In [1]: import numpy as np

In [2]: import numpy.linalg as la

In [3]: np.set_printoptions(suppress=True, linewidth=100)

In [4]: E = np.load("layer4.npy")

In [5]: E.round(2)
Out[5]: 
array([[ 0.81,  0.  ,  0.59],
       [ 0.  ,  1.  ,  0.  ],
       [-0.59,  0.  ,  0.81]])

In [6]: np.round((E + E.T) / 2, 2)
Out[6]: 
array([[0.81, 0.  , 0.  ],
       [0.  , 1.  , 0.  ],
       [0.  , 0.  , 0.81]])

In [7]: np.round(la.matrix_power(E, 4), 2)
Out[7]: 
array([[-0.81,  0.  ,  0.59],
       [ 0.  ,  1.  ,  0.  ],
       [-0.59,  0.  , -0.81]])

In [8]: print(np.allclose(E @ E.T, E.T @ E))
True

In [9]: la.determinant(E)
Traceback (most recent call last):
  Cell In[9], line 1
    la.determinant(E)
AttributeError: module 'numpy.linalg' has no attribute 'determinant'


In [10]: round(np.trace(E), 2)
Out[10]: np.float64(2.62)

In [11]: print((E != 0).astype(int))
[[1 0 1]
 [0 1 0]
 [1 0 1]]

In [12]: round(float(la.det(E)), 2)
Out[12]: 1.0

In [13]: (la.matrix_power((E != 0) + (E.T != 0) + np.eye(3), 3) > 0).astype(int)
Out[13]: 
array([[1, 0, 1],
       [0, 1, 0],
       [1, 0, 1]])

In [14]: np.flatnonzero(la.matrix_power((E != 0) + (E.T != 0) + np.eye(3), 3)[0])
Out[14]: array([0, 2])

In [15]: w1 = np.array([[0, 1], [0, 1], [0, 1]])

In [16]: beta = np.array([0, 0])

In [17]: act = np.maximum(E @ w1 + beta, 0)

In [18]: print(act.round(2))
[[0.   1.4 ]
 [0.   1.  ]
 [0.   0.22]]

In [19]: la.matrix_rank(act)
Out[19]: np.int64(1)

In [20]: basis = np.array([[-2, 1], [1, 0]])

In [21]: w1 @ basis
Out[21]: 
array([[1, 0],
       [1, 0],
       [1, 0]])

In [22]: np.round(act @ basis, 2)
Out[22]: 
array([[1.4 , 0.  ],
       [1.  , 0.  ],
       [0.22, 0.  ]])

In [23]: out = np.array([[1, 1], [1, 0]])

In [24]: np.round(np.einsum("ij,ij->i", act, act), 2)
Out[24]: array([1.95, 1.  , 0.05])

In [25]: np.round(act @ out, 2)
Out[25]: 
array([[1.4 , 0.  ],
       [1.  , 0.  ],
       [0.22, 0.  ]])

In [26]: print(np.round(np.einsum("ik,kj->ji", act, out), 2))
[[1.4  1.   0.22]
 [0.   0.   0.  ]]

In [27]: np.round(out.T @ act.T, 2)
Out[27]: 
array([[1.4 , 1.  , 0.22],
       [0.  , 0.  , 0.  ]])

In [28]: M = np.diag(np.array([-3, 2, 2])) + 3 * np.eye(3, k=1) + 3 * np.eye(3, k=-1)

In [29]: print(M)
[[-3.  3.  0.]
 [ 3.  2.  3.]
 [ 0.  3.  2.]]

In [30]: def softmax(z):
    ...:     e = np.exp(z - z.max(axis=-1, keepdims=True))
    ...:     return e / e.sum(axis=-1, keepdims=True)
    ...: 

In [31]: np.round(softmax(10 * M[2]), 2) + 0
Out[31]: array([0., 1., 0.])

In [32]: np.round(softmax(M[2] + -1), 2)
Out[32]: array([0.04, 0.71, 0.26])

In [33]: np.round(softmax(M[2]), 2)
Out[33]: array([0.04, 0.71, 0.26])

In [34]: att = M @ M.T / np.sqrt(3)

In [35]: np.round(softmax(att + np.triu(np.full(att.shape, -np.inf), 1)), 2) + 0
Out[35]: 
array([[1.  , 0.  , 0.  ],
       [0.  , 1.  , 0.  ],
       [0.06, 0.34, 0.6 ]])

In [36]: np.round(softmax(att), 2) + 0
Out[36]: 
array([[0.99, 0.  , 0.01],
       [0.  , 1.  , 0.  ],
       [0.06, 0.34, 0.6 ]])

In [37]: print(softmax(att).round(6).argmax(axis=1))
[0 1 2]

In [38]: feats = np.load("a.npy")

In [39]: feats
Out[39]: 
array([[ 2,  3,  2,  3,  2,  3],
       [-2, -2, -2, -2, -2, -2],
       [ 0, -2,  0, -2,  0, -2],
       [ 2,  3,  2,  3,  2,  3],
       [-2, -2, -2, -2, -2, -2],
       [ 0, -2,  0, -2,  0, -2]])

In [40]: th = np.radians(72)

In [41]: R = np.eye(6)

In [42]: R[1, 1] = R[5, 5] = np.cos(th)

In [43]: R[1, 5], R[5, 1] = -np.sin(th), np.sin(th)

In [44]: R.round(2)
Out[44]: 
array([[ 1.  ,  0.  ,  0.  ,  0.  ,  0.  ,  0.  ],
       [ 0.  ,  0.31,  0.  ,  0.  ,  0.  , -0.95],
       [ 0.  ,  0.  ,  1.  ,  0.  ,  0.  ,  0.  ],
       [ 0.  ,  0.  ,  0.  ,  1.  ,  0.  ,  0.  ],
       [ 0.  ,  0.  ,  0.  ,  0.  ,  1.  ,  0.  ],
       [ 0.  ,  0.95,  0.  ,  0.  ,  0.  ,  0.31]])

In [45]: out = feats @ R.T

In [46]: round(la.det(R), 2), round(float(np.trace(R)), 2)
Out[46]: (np.float64(1.0), 4.62)

In [47]: r0 = np.array([-2, 1, 1, -3, -1, -2])

In [48]: out = R + np.outer(r0, np.eye(6)[3])

In [49]: la.matrix_rank(out - R)
Out[49]: np.int64(1)

In [50]: r0 = np.array([-5, 4, 3])

In [51]: out = M + np.outer(r0, np.eye(3)[0])

In [52]: print(np.round(la.det(out) / la.det(M), 2), round(1 + la.solve(M, r0)[0], 2))
-8.33 -8.33

In [53]: data = np.load("mat.npy")

In [54]: data
Out[54]: 
array([[ 1, -1,  1, -1, -1,  1, -1,  1],
       [ 1, -1, -1,  1, -1,  1,  1, -1],
       [ 1,  1,  1,  1,  1,  1,  1,  1]])

In [55]: np.zeros(3, 8)
Traceback (most recent call last):
  Cell In[55], line 1
    np.zeros(3, 8)
TypeError: Cannot interpret '8' as a data type


In [56]: round(float(la.norm(data)), 2)
Out[56]: 4.9

In [57]: np.diff(data, axis=0)
Out[57]: 
array([[ 0,  0, -2,  2,  0,  0,  2, -2],
       [ 0,  2,  2,  0,  2,  0,  0,  2]])

In [58]: np.round(data.mean(axis=0), 2)
Out[58]: array([ 1.  , -0.33,  0.33,  0.33, -0.33,  1.  ,  0.33,  0.33])

In [59]: np.count_nonzero(data)
Out[59]: np.int64(24)

In [60]: data.sum(axis=1)
Out[60]: array([0, 0, 8])

In [61]: W0 = np.array([[-3, 0, 0, 0], [3, 2, 0, 0], [0, -3, 3, 0], [0, 0, -2, 3]])

In [62]: print(W0.reshape(2, -1))
[[-3  0  0  0  3  2  0  0]
 [ 0 -3  3  0  0  0 -2  3]]

In [63]: W0.reshape(-1, 2)
Out[63]: 
array([[-3,  0],
       [ 0,  0],
       [ 3,  2],
       [ 0,  0],
       [ 0, -3],
       [ 3,  0],
       [ 0,  0],
       [-2,  3]])

In [64]: blk = W0.reshape(4, 2, -1)

In [65]: np.einsum("ihd,ihd->ih", blk, blk)
Out[65]: 
array([[ 9,  0],
       [13,  0],
       [ 9,  9],
       [ 0, 13]])

In [66]: blk[:, 0]
Out[66]: 
array([[-3,  0],
       [ 3,  2],
       [ 0, -3],
       [ 0,  0]])

In [67]: print(blk.transpose(1, 0, 2))
[[[-3  0]
  [ 3  2]
  [ 0 -3]
  [ 0  0]]

 [[ 0  0]
  [ 0  0]
  [ 3  0]
  [-2  3]]]

In [68]: np.swapaxes(blk, 1, 2)[3]
Out[68]: 
array([[ 0, -2],
       [ 0,  3]])

In [69]: P = np.triu(np.array([[-2, 3, 3, -2], [-3, -3, -1, 3], [0, -2, -3, -1], [2, 1, 2, 2]]), 1) + np.eye(4)

In [70]: out = P @ W0 @ la.inv(P)

In [71]: out
Out[71]: 
array([[  6., -21., -26.,  43.],
       [  3.,  -4., -22.,   5.],
       [  0.,  -3.,   2.,   8.],
       [  0.,   0.,  -2.,   1.]])

In [72]: print(P @ W0 - W0 @ P)
[[  9.   6.  22. -12.]
 [  0.  -6. -16.   9.]
 [  0.   0.  -1.   9.]
 [  0.   0.   0.  -2.]]

In [73]: blk = np.stack([W0, 3 * W0, W0[::-1]])

In [74]: print(blk.sum(axis=0))
[[-12   0  -2   3]
 [ 12   5   3   0]
 [  3 -10  12   0]
 [ -3   0  -8  12]]

In [75]: print(la.matrix_rank(blk))
[4 4 4]

In [76]: np.round(la.norm(blk, axis=(1, 2)), 2)
Out[76]: array([ 7.28, 21.84,  7.28])

In [77]: blk.shape
Out[77]: (3, 4, 4)

In [78]: print((blk @ W0.T).shape)
(3, 4, 4)

In [79]: la.matrix_rank(blk.reshape(3, -1))
Out[79]: np.int64(2)

In [80]: r0 = np.array([0, 2, 0, 0])

In [81]: out = W0 + np.outer(r0, np.eye(4)[1])

In [82]: la.matrix_rank(out - W0)
Out[82]: np.int64(1)

In [83]: mat = np.load("case15.npy")

In [84]: mat
Out[84]: 
array([[2, 0, 0, 0, 0, 0],
       [3, 0, 0, 0, 0, 0],
       [0, 3, 0, 0, 0, 0],
       [3, 0, 3, 1, 0, 0],
       [2, 2, 3, 4, 3, 0],
       [3, 2, 4, 0, 1, 4]])

In [85]: left, sig, Vh = la.svd(mat)

In [86]: V = Vh[:(sig > 1e-8).sum()]

In [87]: rng = np.random.default_rng(726)

In [88]: vec = mat[1] + 5 * mat[5] + rng.integers(2) * np.eye(6)[0]

In [89]: print(vec)
[18. 10. 20.  0.  5. 20.]

In [90]: np.allclose(V.T @ V @ vec, vec)
Out[90]: True

In [91]: left, sig = la.svd(mat)
Traceback (most recent call last):
  Cell In[91], line 1
    left, sig = la.svd(mat)
ValueError: too many values to unpack (expected 2)


In [92]: left, sig, Vh = la.svd(mat, full_matrices=False)

In [93]: np.round(left.T @ mat @ Vh.T, 2) + 0
Out[93]: 
array([[9.28, 0.  , 0.  , 0.  , 0.  , 0.  ],
       [0.  , 4.42, 0.  , 0.  , 0.  , 0.  ],
       [0.  , 0.  , 3.74, 0.  , 0.  , 0.  ],
       [0.  , 0.  , 0.  , 2.65, 0.  , 0.  ],
       [0.  , 0.  , 0.  , 0.  , 1.5 , 0.  ],
       [0.  , 0.  , 0.  , 0.  , 0.  , 0.  ]])

In [94]: np.round(left.T @ left, 2) + 0
Out[94]: 
array([[1., 0., 0., 0., 0., 0.],
       [0., 1., 0., 0., 0., 0.],
       [0., 0., 1., 0., 0., 0.],
       [0., 0., 0., 1., 0., 0.],
       [0., 0., 0., 0., 1., 0.],
       [0., 0., 0., 0., 0., 1.]])

In [95]: np.round(sig / sig[0], 2) + 0
Out[95]: array([1.  , 0.48, 0.4 , 0.29, 0.16, 0.  ])

In [96]: np.abs(left[:, 0]).round(6).argmax()
Out[96]: np.int64(5)

In [97]: (sig > 1e-8).sum()
Out[97]: np.int64(5)

In [98]: left.shape, sig.shape, Vh.shape
Out[98]: ((6, 6), (6,), (6, 6))

In [99]: print(np.round(np.abs(Vh[0]), 2))
[0.55 0.3  0.6  0.3  0.26 0.28]

In [100]: sig.round(2) + 0
Out[100]: array([9.28, 4.42, 3.74, 2.65, 1.5 , 0.  ])
